% python3 -q
>>> import numpy as np
>>> np.set_printoptions(precision=3, suppress=True, linewidth=200, legacy="1.25")
>>> tidy = lambda a: np.round(a, 3) + 0
>>> X = np.loadtxt("layer16.csv", delimiter=",")
>>> print(X)
[[0. 1. 1. 1.]
 [1. 0. 1. 1.]
 [1. 1. 0. 1.]
 [1. 1. 1. 0.]]
>>> # symmetric
>>> rng = np.random.default_rng(190)
>>> z = rng.permutation(4)
>>> print(z)
[2 3 0 1]
>>> A2 = X[z][:, z]
>>> print(np.allclose(A2, X))
True
>>> print(tidy(np.sort(np.abs(np.linalg.eigvals(A2)))))
[1. 1. 1. 3.]
>>> print(tidy(np.linalg.det(A2)), tidy(np.linalg.det(X[z])))
-3.0 -3.0
>>> print(np.argwhere(np.triu(X)))
[[0 1]
 [0 2]
 [0 3]
 [1 2]
 [1 3]
 [2 3]]
>>> print(np.trace(X @ X @ X) // 6)
4.0
>>> print(X @ X)
[[3. 2. 2. 2.]
 [2. 3. 2. 2.]
 [2. 2. 3. 2.]
 [2. 2. 2. 3.]]
>>> low = np.diag(X.sum(axis=1)) - X
>>> print((np.linalg.eigvalsh(low) < 1e-8).sum())
1
>>> Q, R = np.linalg.qr(X)
>>> print(tidy(Q.T @ Q))
[[1. 0. 0. 0.]
 [0. 1. 0. 0.]
 [0. 0. 1. 0.]
 [0. 0. 0. 1.]]
>>> print(tidy(np.trace(Q @ Q.T)))
4.0
>>> print(tidy(Q @ R))
[[0. 1. 1. 1.]
 [1. 0. 1. 1.]
 [1. 1. 0. 1.]
 [1. 1. 1. 0.]]
>>> print(tidy(np.abs(np.diag(R))))
[1.732 1.291 1.183 1.134]
>>> print(np.allclose(R.T @ R, X.T @ X))
True
>>> print(tidy(abs(R[0, 0])), tidy(np.linalg.norm(X[:, 0])))
1.732 1.732
>>> Q = X.astype(float).copy()
>>> for j in range(4):
...     Q[:, j] -= Q[:, :j] @ (Q[:, :j].T @ Q[:, j])
...     Q[:, j] /= np.linalg.norm(Q[:, j])
... 
>>> print(tidy(Q))
[[ 0.     0.775  0.507  0.378]
 [ 0.577 -0.516  0.507  0.378]
 [ 0.577  0.258 -0.676  0.378]
 [ 0.577  0.258  0.169 -0.756]]
>>> print(tidy(Q.T @ X))
[[1.732 1.155 1.155 1.155]
 [0.    1.291 0.516 0.516]
 [0.    0.    1.183 0.338]
 [0.    0.    0.    1.134]]
>>> z = rng.permutation(4)
>>> A2 = Q[:, z] * rng.choice([-1, 1], 4)
>>> print(tidy(A2))
[[ 0.378 -0.775  0.    -0.507]
 [ 0.378  0.516  0.577 -0.507]
 [ 0.378 -0.258  0.577  0.676]
 [-0.756 -0.258  0.577 -0.169]]
>>> left, _, vt = np.linalg.svd(Q.T @ A2)
>>> print(tidy(np.linalg.lstsq(Q, A2)[0]))
[[ 0.  0.  1.  0.]
 [ 0. -1.  0.  0.]
 [ 0.  0.  0. -1.]
 [ 1.  0.  0.  0.]]
>>> J = np.array([[0, 0, 1], [1, 0, 0], [0, 1, 0]])
>>> print(J)
[[0 0 1]
 [1 0 0]
 [0 1 0]]
>>> print(tidy(np.fft.fft(J[0])))
[ 1. +0.j    -0.5+0.866j -0.5-0.866j]
>>> print(np.allclose(J @ J.T, J.T @ J))
True
>>> print(np.sort(np.abs(np.fft.fft(J[0]))), tidy(np.sort(np.linalg.svd(J, compute_uv=False))))
[1. 1. 1.] [1. 1. 1.]
>>> print((J @ J)[0])
[0 1 0]
>>> print(J @ (-1.0) ** np.arange(3))
[ 1.  1. -1.]
>>> print(J.sum(axis=1))
[1 1 1]
>>> print(np.linalg.matrix_power(J, 2))
[[0 1 0]
 [0 0 1]
 [1 0 0]]
>>> pr = np.eye(3)[0]
>>> for _ in range(5):
...     pr = pr @ J
...     print(pr.round(3))
... 
[0. 0. 1.]
[0. 1. 0.]
[1. 0. 0.]
[0. 0. 1.]
[0. 1. 0.]
>>> x0 = np.array([-3, 1, 3])
>>> y = J @ x0
>>> coef, lr = np.zeros(3), 1 / np.linalg.norm(J, 2) ** 2
>>> for i in range(10):
...     coef -= lr * J.T @ (J @ coef - y)
...     if i % 2 == 0: print(i, round(np.linalg.norm(J @ coef - y), 3))
... 
0 0.0
2 0.0
4 0.0
6 0.0
8 0.0
>>> print(coef)
[-3.  1.  3.]
>>> print(tidy(np.linalg.cond(J)))
1.0
>>> print(tidy(np.linalg.eigvals(J).sum().real))
0.0
>>> print(tidy(np.linalg.det(2 * J)), tidy(np.linalg.det(J)))
8.0 1.0
>>> print(np.kron(np.eye(2, dtype=int), J))
[[0 0 1 0 0 0]
 [1 0 0 0 0 0]
 [0 1 0 0 0 0]
 [0 0 0 0 0 1]
 [0 0 0 1 0 0]
 [0 0 0 0 1 0]]
>>> print(tidy(np.linalg.eigvals(J)))
[-0.5+0.866j -0.5-0.866j  1. +0.j   ]
>>> print(np.einsum("ij,ji->", J, J))
0
>>> A2 = np.array([[-2, 2, 0], [2, 2, 0]])
>>> C = np.kron(A2, J)
>>> print(np.linalg.matrix_rank(C))
6
>>> print(C)
[[ 0  0 -2  0  0  2  0  0  0]
 [-2  0  0  2  0  0  0  0  0]
 [ 0 -2  0  0  2  0  0  0  0]
 [ 0  0  2  0  0  2  0  0  0]
 [ 2  0  0  2  0  0  0  0  0]
 [ 0  2  0  0  2  0  0  0  0]]
>>> M = np.array([[1, 6, 2, -3, 2, 8],
...     [-5, 2, -8, 4, -8, 4],
...     [-5, 2, -8, 4, -8, 4],
...     [-3, 9, -9, -5, 6, -4],
...     [-8, 8, 0, -6, 5, -5]])
>>> # null space of dimension 2
>>> f, v = M[2], M[3]
>>> print(f @ f)
189
>>> print(f @ v)
21
>>> pr = (f @ v) / (f @ f) * f
>>> print(np.linalg.matrix_rank(np.outer(f, v)))
1
>>> print(tidy(np.linalg.norm(f + v) ** 2 + np.linalg.norm(f - v) ** 2))
874.0
>>> print(tidy(pr))
[-0.556  0.222 -0.889  0.444 -0.889  0.444]
>>> left, sigma, vt = np.linalg.svd(M)
>>> vecs = vt[:(sigma > 1e-8).sum()]
>>> x0 = M[1] + 5 * M[0] + rng.integers(2) * np.eye(6)[2]
>>> print(x0)
[  0.  32.   3. -11.   2.  44.]
>>> print(np.allclose(vecs.T @ vecs @ x0, x0))
False
>>> print(tidy(np.diag(vecs.T @ vecs)))
[0.793 0.589 0.937 0.272 0.561 0.849]
>>> print(np.argsort(-np.linalg.norm(M, axis=0).round(6), kind="stable")[:3])
[2 4 1]
>>> print([round(float(x), 3) for x in np.linalg.svd(M, compute_uv=False)[:3]])
[20.351, 19.607, 10.609]
>>> f = np.array([3, 2])
>>> print(np.correlate(M[3], M[0], "full"))
[-24  66 -45 -91  65  28 -81 -15  23 -18  -4]
>>> print(np.polyval(f, M[3]))
[ -7  29 -25 -13  20 -10]
>>> E = np.loadtxt("out16.csv", delimiter=",")
>>> print(E)
[[ 2.775 -0.463  1.465 -2.488 -0.897  1.415]
 [ 3.871 -5.596 -0.122  0.808  0.364  0.426]
 [ 3.273 -0.761 -0.914  4.065 -0.382 -0.278]
 [ 5.132 -7.131  0.116 -0.708  4.183  0.548]
 [-0.605  0.74  -0.766 -0.623  1.114  1.071]
 [ 4.556 -5.227  0.949  0.36   0.672  2.133]
 [ 0.581  3.384 -0.698  0.367 -1.209  1.038]
 [ 0.666 -2.001 -0.707 -1.473  0.798  1.416]
 [ 3.423 -4.49  -1.318 -0.051 -0.229 -2.904]
 [-1.598  0.185 -0.053 -0.46   0.832 -0.961]
 [ 3.109 -1.506 -0.854 -1.464  0.133 -0.966]
 [-2.028  0.72  -0.413  0.955  0.155 -0.492]
 [ 1.427  3.451  0.195 -0.71   1.821  2.348]
 [11.502  0.09   1.122 -1.793 -0.587  0.522]
 [ 6.712 -3.716  1.064  0.743 -1.647  0.982]
 [ 0.278 -2.506  1.07  -1.25   2.202 -1.925]
 [-7.18  -4.904  1.515  1.279  5.189  0.028]
 [ 2.125  0.731  0.174 -0.135  6.321 -1.033]
 [ 2.095 -0.873 -1.138 -3.581  1.137  0.882]
 [ 4.371 -1.962  0.361  1.305  0.877  1.213]
 [-4.89  -7.89  -0.704  1.821 -0.106  1.038]
 [-6.202 -7.55   1.369  0.382 -1.491  0.514]
 [ 1.493  3.123  1.117 -1.508 -4.261  0.43 ]
 [ 1.494  5.13  -1.054 -0.553 -0.928  1.473]
 [ 2.791  5.972 -0.778 -0.371  2.955 -0.55 ]
 [ 3.565  7.489 -1.089 -1.104  2.567 -2.798]
 [-0.408  3.378  1.196 -0.007  0.341  0.421]
 [ 1.583  2.033 -0.716  0.916 -0.097  0.508]
 [-1.003  5.065 -1.991 -1.205 -2.868 -1.731]]
>>> G = np.cov(E, rowvar=False)
>>> print(tidy(np.linalg.eigvalsh(G)[::-1]))
[19.04  13.212  4.93   1.926  1.733  0.715]
>>> print(np.median(E, axis=0))
[ 1.583 -0.463 -0.122 -0.371  0.341  0.508]
>>> A2 = J + rng.integers(-2, 3, (3, 1)) @ rng.integers(-2, 3, (1, 3))
>>> print(A2)
[[ 4  4 -1]
 [-1 -2  1]
 [-2 -1  1]]
>>> print(A2 - J)
[[ 4  4 -2]
 [-2 -2  1]
 [-2 -2  1]]
>>> print(np.abs(A2 - J).sum(axis=1))
[10  5  5]
>>> C = E[[20, 6]].astype(float)
>>> for _ in range(4):
...     z = np.linalg.norm(E[:, None] - C, axis=-1).argmin(axis=1)
...     C = np.array([E[z == j].mean(axis=0) for j in range(2)])
... 
>>> print(z)
[1 0 1 0 1 0 1 1 0 1 1 1 1 1 1 0 0 1 1 1 0 0 1 1 1 1 1 1 1]
>>> print(tidy(C))
[[-0.127 -5.662  0.359  0.33   1.348 -0.018]
 [ 2.091  1.439 -0.213 -0.434  0.294  0.234]]
>>> print(np.abs(C[1] - C[0]).argmax())
1
>>> z = rng.integers(0, 2, 4)
>>> feats = np.triu((z[:, None] == z) & (rng.random((4, 4)) < 0.8), 1).astype(int)
>>> feats += feats.T
>>> print(feats)
[[0 0 0 1]
 [0 0 0 0]
 [0 0 0 1]
 [1 0 1 0]]
>>> z = E[:, 4] > np.median(E[:, 4])
>>> f = E[z].mean(axis=0) - E[~z].mean(axis=0)
>>> print(np.argsort(-np.abs(f).round(6), kind="stable"))
[4 1 3 0 2 5]
>>> print(z.astype(int))
[0 1 0 1 1 1 0 1 0 1 0 0 1 0 0 1 1 1 1 1 0 0 0 0 1 1 0 0 0]
>>> print(tidy((((E - E.mean(axis=0)) @ f > 0) == z).mean()))
0.966
>>> print([round(float(x), 3) for x in np.linalg.svd(feats, compute_uv=False)[:3]])
[1.414, 1.414, 0.0]
>>> proj = np.triu(np.array([[-2, 2, -1, 0], [-2, -2, 2, -1], [1, -1, -2, 2], [1, -2, 2, 2]]), 1) + np.eye(4)
>>> A2 = proj @ feats @ np.linalg.inv(proj)
>>> print(tidy(np.linalg.det(A2)))
0.0
>>> print(proj @ feats - feats @ proj)
[[ 0.  0.  0. -1.]
 [-1.  0. -1.  2.]
 [ 2.  0.  2.  0.]
 [ 0. -2.  1. -2.]]
>>> print(A2)
[[  0.   0.   0.   0.]
 [ -1.   2.  -6.  16.]
 [  2.  -4.  12. -27.]
 [  1.  -2.   6. -14.]]
>>> rk = np.linalg.matrix_rank(A2)
>>> print(rk)
2
>>> null = np.linalg.svd(A2)[2][rk:].T
>>> print(tidy(null @ null.T))
[[ 0.976  0.049 -0.146  0.   ]
 [ 0.049  0.902  0.293  0.   ]
 [-0.146  0.293  0.122  0.   ]
 [ 0.     0.     0.     0.   ]]
>>> print([int(np.linalg.matrix_rank(np.delete(A2, i, axis=0))) for i in range(4)])
[2, 2, 2, 2]
>>> print(np.linalg.matrix_rank(A2.T @ A2), np.linalg.matrix_rank(A2 @ A2.T))
2 2
>>> print(tidy(A2 @ null))
[[0. 0.]
 [0. 0.]
 [0. 0.]
 [0. 0.]]
>>> print([int(np.linalg.matrix_rank(A2[:, :j + 1])) for j in range(4)])
[1, 1, 1, 2]
>>> print(tidy(np.linalg.norm(feats, axis=1)))
[1.    0.    1.    1.414]
>>> print(feats[2] @ feats[1])
0
>>> print(tidy(np.linalg.norm(feats, 1)), tidy(np.linalg.norm(feats, np.inf)))
2.0 2.0
>>> print(tidy(np.linalg.norm(feats, 2)))
1.414
>>> K = np.load("dump.npy")
>>> print(K)
[[  8.606  -4.516   5.468  -2.734  -0.912   2.831]
 [  1.543  -4.625  -1.763  16.429   1.977   4.658]
 [ -7.531  -3.652  -9.482   7.801  10.53    6.702]
 [ -4.463   4.682   1.014 -17.351   2.556  -3.76 ]
 [  2.519  -9.392  -9.551  13.138   2.375  10.113]
 [  6.681  -6.475  -6.653   5.099  -7.288   5.259]
 [ -9.338   1.256 -12.254  -3.692   2.654   1.254]
 [  3.954   7.957  13.235  -3.577  -9.1   -10.694]
 [  1.98    6.787  12.37   -4.272  -3.702  -8.535]
 [-14.345  -0.962 -18.452   6.076   8.42    5.2  ]
 [ 10.792  -5.851   6.84    1.536  -1.505   3.632]
 [-12.966   8.115  -4.644  -1.03    3.484  -5.646]
 [  3.65    2.249  11.671  -4.338   1.441  -3.506]
 [ -5.581  -1.285   2.918   6.776  15.043   3.537]
 [ -3.794  -5.082  -8.942   8.749   6.74    7.091]
 [  3.29    1.364  10.231  -1.791   1.822  -2.414]
 [ -3.196   2.753   5.661   5.225   5.577  -2.089]
 [ -7.926  -0.829 -14.496   9.146  -0.038   2.917]
 [  3.331  -0.83   -5.066  -4.995  -9.013  -0.311]
 [ -9.848   3.15   -6.303 -11.432   7.26   -0.34 ]
 [  2.682   0.118   4.043  -7.95    0.079  -0.692]
 [ -9.512   5.948   6.097  14.374   9.948  -4.07 ]
 [-11.991   5.151 -11.801  -4.      0.141  -2.733]
 [  9.044  -3.703  10.503  12.97   -0.359   1.62 ]
 [ -2.782   4.393  -3.166 -11.874  -5.214  -4.424]
 [ -5.181   7.668   5.215   1.426  -0.745  -7.606]
 [  1.417  -2.149  -2.337  12.789  -2.705   1.785]
 [ -5.046   5.378   2.282 -13.48    3.019  -4.524]
 [  0.527   1.615  -5.086   1.508  -9.776  -2.486]
 [ -4.03   -4.327   1.411  16.562  15.375   6.533]
 [  3.048  -7.978  -6.9     0.815   3.051   8.543]
 [ -7.177   2.813 -11.168   3.999  -4.645  -1.69 ]]
>>> dist = np.linalg.norm(K[:, None] - K[None], axis=-1)
>>> print(tidy(dist[:5, :5]))
[[ 0.    21.934 27.231 23.332 24.539]
 [21.934  0.    17.165 36.643 11.184]
 [27.231 17.165  0.    31.539 15.511]
 [23.332 36.643 31.539  0.    38.477]
 [24.539 11.184 15.511 38.477  0.   ]]
>>> print(dist.mean(axis=1).argmax())
7
>>> print(np.flatnonzero(dist[10] < dist.mean() / 2))
[ 0 10]
>>> print(dist[10].round(6).argsort(kind="stable")[:4])
[10  0 23 15]
